% python3 -q
>>> import numpy as np
>>> from numpy import linalg as LA
>>> np.set_printoptions(precision=1, suppress=True, linewidth=120)
>>> F = np.array([[1, -1, 1], [1, 0, 0], [1, 1, 1], [1, 2, 4]])
>>> F
array([[ 1, -1,  1],
       [ 1,  0,  0],
       [ 1,  1,  1],
       [ 1,  2,  4]])
>>> rng = np.random.default_rng(64368)
>>> idx = rng.permutation(3)
>>> other = F[:, idx] * rng.choice([-1, 1], 3)
>>> other
array([[ 1,  1,  1],
       [ 1,  0,  0],
       [ 1,  1, -1],
       [ 1,  4, -2]])
>>> Uu, _, Vt = LA.svd(F.T @ other)
>>> print(np.round(LA.lstsq(F, other)[0], 1) + 0)
[[ 1.  0.  0.]
 [ 0.  0. -1.]
 [ 0.  1.  0.]]
>>> idx
array([0, 2, 1])
>>> np.round(Uu @ Vt, 1) + 0
array([[ 1.,  0.,  0.],
       [ 0.,  0., -1.],
       [ 0.,  1.,  0.]])
>>> LA.norm(F, axis=1).argmax()
np.int64(3)
>>> LA.norm(F, axis=0)
array([2. , 2.4, 4.2])
>>> round(float(LA.norm(F[1] - F[3])), 1)
4.5
>>> round(float(LA.norm(F, "nuc")), 1)
7.7
>>> round(LA.norm(F[1], 1), 1), np.round(LA.norm(F[1], np.inf), 1)
(np.float64(1.0), np.float64(1.0))
>>> round(LA.norm(F, 2), 1)
np.float64(4.9)
>>> O = F.astype(float).copy()
>>> for j in range(3):
...     O[:, j] -= O[:, :j] @ (O[:, :j].T @ O[:, j])
...     O[:, j] /= LA.norm(O[:, j])
... 
>>> O
array([[ 0.5, -0.7,  0.5],
       [ 0.5, -0.2, -0.5],
       [ 0.5,  0.2, -0.5],
       [ 0.5,  0.7,  0.5]])
>>> O.T @ O
array([[1., 0., 0.],
       [0., 1., 0.],
       [0., 0., 1.]])
>>> other = np.array([[-9, 5, 6], [-3, 2, -5], [2, 7, -3]])
>>> print(np.vstack([F, other.T]).shape)
(7, 3)
>>> F @ other
array([[ -4,  10,   8],
       [ -9,   5,   6],
       [-10,  14,  -2],
       [ -7,  37, -16]])
>>> LA.matrix_rank(F @ other)
np.int64(3)
>>> x0 = np.array([3, -8, -5])
>>> rhs = F @ x0
>>> rhs
array([  6,   3, -10, -33])
>>> rhs = rhs + 0.3 * rng.normal(size=4)
>>> rhs
array([  5.6,   2.9,  -9.7, -33. ])
>>> b, *_ = LA.lstsq(F, rhs)
>>> round(float(LA.norm(rhs - F @ b)), 1)
0.2
>>> np.round(F.T @ (rhs - F @ b), 1) + 0
array([0., 0., 0.])
>>> A = np.loadtxt("data.csv", delimiter=",")
>>> A
array([[-2.,  0., -3.,  0.,  0.,  0.],
       [ 0., -2.,  0., -3., -3., -3.],
       [-3.,  0., -2.,  0.,  0.,  0.],
       [ 0., -3.,  0., -2., -3., -3.],
       [ 0., -3.,  0., -3., -2., -3.],
       [ 0., -3.,  0., -3., -3., -2.]])
>>> x0 = np.array([-1, -3, 1, -2, 3, 2])
>>> h1 = np.maximum(A @ x0, 0)
>>> print(np.maximum(A @ x0, 0) - np.maximum(-A @ x0, 0))
[-1. -3.  1. -2.  3.  2.]
>>> A * (h1 > 1e-9)[:, None]
array([[-0.,  0., -0.,  0.,  0.,  0.],
       [ 0., -0.,  0., -0., -0., -0.],
       [-3.,  0., -2.,  0.,  0.,  0.],
       [ 0., -0.,  0., -0., -0., -0.],
       [ 0., -3.,  0., -3., -2., -3.],
       [ 0., -3.,  0., -3., -3., -2.]])
>>> np.flatnonzero(h1 > 1e-9)
array([2, 4, 5])
>>> ev, V = LA.eigh(A)
>>> x0 = np.array([-1, 0, 2, -2, 0, 2])
>>> V * np.maximum(ev, 0) @ V.T
array([[ 0.5,  0. , -0.5,  0. ,  0. ,  0. ],
       [ 0. ,  0.8,  0. , -0.3, -0.3, -0.3],
       [-0.5,  0. ,  0.5,  0. ,  0. ,  0. ],
       [ 0. , -0.3,  0. ,  0.7, -0.2, -0.2],
       [ 0. , -0.3,  0. , -0.2,  0.7, -0.3],
       [ 0. , -0.3,  0. , -0.2, -0.3,  0.7]])
>>> round(float(x0 @ A @ x0 / (x0 @ x0)), 1), ev[0], round(ev[-1], 1)
(0.8, np.float64(-11.0), np.float64(1.0))
>>> E = np.maximum(np.array([[-5, 4],
...     [-1, 0],
...     [2, 2],
...     [-2, 4],
...     [-2, 3],
...     [-1, 5],
...     [-2, -3],
...     [5, -3],
...     [2, -3],
...     [-4, 5]]) @ np.array([[1, 4, 8, 2], [5, 4, 7, 2]]) + np.array([-6, 6, -5, 3]), 0)
>>> E
array([[ 9,  2,  0,  1],
       [ 0,  2,  0,  1],
       [ 6, 22, 25, 11],
       [12, 14,  7,  7],
       [ 7, 10,  0,  5],
       [18, 22, 22, 11],
       [ 0,  0,  0,  0],
       [ 0, 14, 14,  7],
       [ 0,  2,  0,  1],
       [15, 10,  0,  5]])
>>> cent = E[[3, 8]].astype(float)
>>> for _ in range(6):
...     idx = LA.norm(E[:, None] - cent, axis=-1).argmin(axis=1)
...     cent = np.array([E[idx == j].mean(axis=0) for j in range(2)])
... 
>>> idx
array([1, 1, 0, 0, 1, 0, 1, 0, 1, 1])
>>> cent
array([[ 9. , 18. , 17. ,  9. ],
       [ 5.2,  4.3,  0. ,  2.2]])
>>> cent[1] - cent[0]
array([ -3.8, -13.7, -17. ,  -6.8])
>>> x0 = np.array([1, -1, -2, 2])
>>> print(cent @ x0)
[-25.    5.2]
>>> np.sign((cent @ x0).round(6))
array([-1.,  1.])
>>> (cent * x0).sum(axis=1)
array([-25. ,   5.2])
>>> cent * x0
array([[  9. , -18. , -34. ,  18. ],
       [  5.2,  -4.3,  -0. ,   4.3]])
>>> print(cent @ (2 * x0))
[-50.   10.3]
>>> (cent @ x0).argmax()
np.int64(1)
>>> other = E + rng.integers(-2, 3, (10, 3)) @ rng.integers(-2, 3, (3, 4))
>>> other
array([[ 7,  4, -2, -4],
       [ 6,  0,  2,  9],
       [ 6, 14, 17,  9],
       [ 8,  2,  3,  9],
       [11, 10, -4,  4],
       [26, 26, 22, 14],
       [ 6,  2, -6, -3],
       [ 0, 14, 10,  3],
       [-2,  8, -2, -7],
       [13,  8,  6, 11]])
>>> np.abs(other - E).sum(axis=1)
array([11, 18, 18, 22,  9, 15, 17,  8, 18, 16])
>>> data = np.load("run0.npy")
>>> print(data)
[[ 0 -1  0]
 [-1  0 -1]
 [ 0 -1  0]]
>>> rk = LA.matrix_rank(data)
>>> rk
np.int64(2)
>>> N = LA.svd(data)[2][rk:].T
>>> data @ N
array([[0.],
       [0.],
       [0.]])
>>> print(np.allclose(data @ N, 0))
True
>>> N @ N.T
array([[ 0.5,  0. , -0.5],
       [ 0. ,  0. ,  0. ],
       [-0.5,  0. ,  0.5]])
>>> K = np.array([[5.1, 4.0], [5.0, 4.1]])
>>> other = K / np.sqrt((K ** 2).mean(axis=1, keepdims=True))
>>> LA.matrix_rank(K - K.mean(axis=1, keepdims=True))
np.int64(1)
>>> LA.norm(other, axis=1)
array([1.4, 1.4])
>>> other[1]
array([1.1, 0.9])
>>> Uu, s = LA.svd(K)
Traceback (most recent call last):
  File "<python-input-76>", line 1, in <module>
    Uu, s = LA.svd(K)
    ^^^^^
ValueError: too many values to unpack (expected 2)
>>> Uu, s, Vt = LA.svd(K, full_matrices=False)
>>> np.round(s / s[0], 1) + 0
array([1., 0.])
>>> print(np.allclose(Uu * s @ Vt, K))
True
>>> round(np.sqrt((s ** 2).sum()), 1), np.round(LA.norm(K), 1)
(np.float64(9.2), np.float64(9.2))
>>> print(np.abs(Uu[:, 0]).round(6).argmax())
0
>>> other = K / LA.norm(K, axis=1, keepdims=True)
>>> cov = other @ other.T
>>> (np.abs(cov) > 0.9).astype(int)
array([[1, 1],
       [1, 1]])
>>> LA.norm(other, axis=1)
array([1., 1.])
>>> print(round(float(np.degrees(np.arccos(np.clip(cov[1, 0], -1, 1)))), 1))
1.2
>>> M = np.loadtxt("dump.csv", delimiter=",")
>>> M
array([[ 1. ,  0. ,  0.3],
       [ 0. ,  1. ,  0. ],
       [-0.3,  0. ,  1. ]])
>>> # orthonormal columns
>>> other = M + rng.integers(-2, 3, (3, 1)) @ rng.integers(-2, 3, (1, 3))
>>> other.round(1) + 0
array([[ 0. ,  0. ,  0.3],
       [-1. ,  1. ,  0. ],
       [-0.3,  0. ,  1. ]])
>>> LA.matrix_rank(other - M, tol=1e-8)
np.int64(1)
>>> other - M
array([[-1.,  0.,  0.],
       [-1.,  0.,  0.],
       [ 0.,  0.,  0.]])
>>> m1 = np.load("block2.npy")
>>> m1
array([[ 1. ,  0.4,  0.4],
       [-1. ,  0.7, -1. ],
       [ 0.9, -0.1,  0.9],
       [-1. ,  0.6, -1. ],
       [ 0.9,  0.1,  0.6],
       [-1. , -0.3, -0.5],
       [-0.7,  0.3, -0.9],
       [ 1. , -0.5,  1. ],
       [-0.7,  0.2, -0.8],
       [-1. ,  0.8, -1. ],
       [-0.6,  0.3, -0.8],
       [-1. , -0.3, -0.7],
       [ 0.5,  0.1,  0. ],
       [ 0.5, -0.4,  0.9],
       [ 0.1,  0.4, -0.8],
       [-0.5,  0.3, -0.8],
       [ 0.7,  0.1,  0.3],
       [-0.9,  0.2, -0.9],
       [ 1. , -0.3,  1. ],
       [ 0.6, -0.3,  0.8],
       [ 0.4,  0.3, -0.5],
       [ 0.3,  0.4, -0.8],
       [ 0. , -0.4,  0.8]])
>>> O, V = LA.qr(m1[:, :1])[0], LA.qr(m1[:, 1:])[0]
>>> s = LA.svd(O.T @ V, compute_uv=False)
>>> s
array([0.9])
>>> print(np.degrees(np.arccos(s.clip(0, 1))))
[28.8]
>>> other = np.c_[m1[:, :1] @ np.array([[-3]]), np.array([-7, -3, 5, 5, -6, 2, -1, -9, 9, 6, -5, -5, -2, -9, 6, -4, 9, 4, -1, -4, 8, -9, 0])]
>>> other
array([[-3. , -7. ],
       [ 3. , -3. ],
       [-2.7,  5. ],
       [ 3. ,  5. ],
       [-2.7, -6. ],
       [ 3. ,  2. ],
       [ 2.1, -1. ],
       [-3. , -9. ],
       [ 2.1,  9. ],
       [ 3. ,  6. ],
       [ 1.8, -5. ],
       [ 3. , -5. ],
       [-1.5, -2. ],
       [-1.5, -9. ],
       [-0.3,  6. ],
       [ 1.5, -4. ],
       [-2.1,  9. ],
       [ 2.7,  4. ],
       [-3. , -1. ],
       [-1.8, -4. ],
       [-1.2,  8. ],
       [-0.9, -9. ],
       [ 0. ,  0. ]])
>>> np.round(LA.norm(other - m1 @ LA.lstsq(m1, other)[0], axis=0), 1) + 0
array([ 0. , 26.7])
>>> LA.norm(LA.qr(m1)[0].T @ other, axis=0) ** 2 / ((other ** 2).sum(axis=0) + 1e-12)
array([1. , 0.1])
>>> Ac = (m1 - m1.mean(axis=0)) / m1.std(axis=0)
>>> np.argwhere(np.abs(Ac) > 2)
array([], shape=(0, 2), dtype=int64)
>>> Ac.std(axis=0)
array([1., 1., 1.])
>>> b = LA.lstsq(np.delete(Ac, 2, axis=1), Ac[:, 2])[0]
>>> b
array([ 0.6, -0.5])
>>> dist = LA.norm(E[:, None] - E[None], axis=-1)
>>> dist[1].round(6).argsort(kind="stable")[:4]
array([1, 8, 6, 0])
>>> dist[1]
array([ 9. ,  0. , 34.1, 19.3, 11.4, 36.2,  2.2, 19.4,  0. , 17.5])
>>> print(LA.matrix_rank(dist ** 2))
5
>>> print(LA.norm(E - E.mean(axis=0), axis=1))
[11.3 12.9 22.8  7.1  6.8 23.3 14.5 10.9 12.9 10.7]
>>> LA.norm(E, axis=1)
array([ 9.3,  2.2, 35.6, 20.9, 13.2, 37.6,  0. , 21. ,  2.2, 18.7])
>>> dist[:5, :5]
array([[ 0. ,  9. , 33.7, 15.4,  9.2],
       [ 9. ,  0. , 34.1, 19.3, 11.4],
       [33.7, 34.1,  0. , 21. , 28.4],
       [15.4, 19.3, 21. ,  0. ,  9.7],
       [ 9.2, 11.4, 28.4,  9.7,  0. ]])
>>> dist.mean(axis=1).argmax()
np.int64(5)
>>> r0 = np.array([1, 3, 1])
>>> np.correlate(m1[3], m1[6], "full")
array([ 0.9, -0.8,  1.8, -0.7,  0.7])
>>> np.array([np.convolve(row, r0, "same") for row in m1])
array([[ 3.4,  2.6,  1.6],
       [-2.3,  0.1, -2.3],
       [ 2.6,  1.5,  2.6],
       [-2.4, -0.2, -2.4],
       [ 2.8,  1.8,  1.9],
       [-3.3, -2.4, -1.8],
       [-1.8, -0.7, -2.4],
       [ 2.5,  0.5,  2.5],
       [-1.9, -0.9, -2.2],
       [-2.2,  0.4, -2.2],
       [-1.5, -0.5, -2.1],
       [-3.3, -2.6, -2.4],
       [ 1.6,  0.8,  0.1],
       [ 1.1,  0.2,  2.3],
       [ 0.7,  0.5, -2. ],
       [-1.2, -0.4, -2.1],
       [ 2.2,  1.3,  1. ],
       [-2.5, -1.2, -2.5],
       [ 2.7,  1.1,  2.7],
       [ 1.5,  0.5,  2.1],
       [ 1.5,  0.8, -1.2],
       [ 1.3,  0.7, -2. ],
       [-0.4, -0.4,  2. ]])
>>> other = np.array([[-1, -2, 7, 9, -3, 1],
...     [-4, 3, -6, 6, 7, 8],
...     [7, 6, 6, 1, -5, 7],
...     [-9, -2, 9, 1, 6, 0],
...     [5, -5, 0, 3, 5, -4]])
>>> arr = other.T @ other
>>> arr
array([[172,  25, -22, -20, -89,  -4],
       [ 25,  78, -14, -11, -40,  84],
       [-22, -14, 202,  42, -39,   1],
       [-20, -11,  42, 128,  31,  52],
       [-89, -40, -39,  31, 144,  -2],
       [ -4,  84,   1,  52,  -2, 130]])
>>> Uu, s, Vt = LA.svd(arr)
>>> np.argmax(s[:-1] / (s[1:] + 1e-6)) + 1
np.int64(5)
>>> other = Uu[:, :5] @ np.diag(s[:5]) @ Vt[:5]
>>> print(LA.matrix_rank(other))
5
>>> print(round(np.abs(arr - other).max(), 1))
0.0
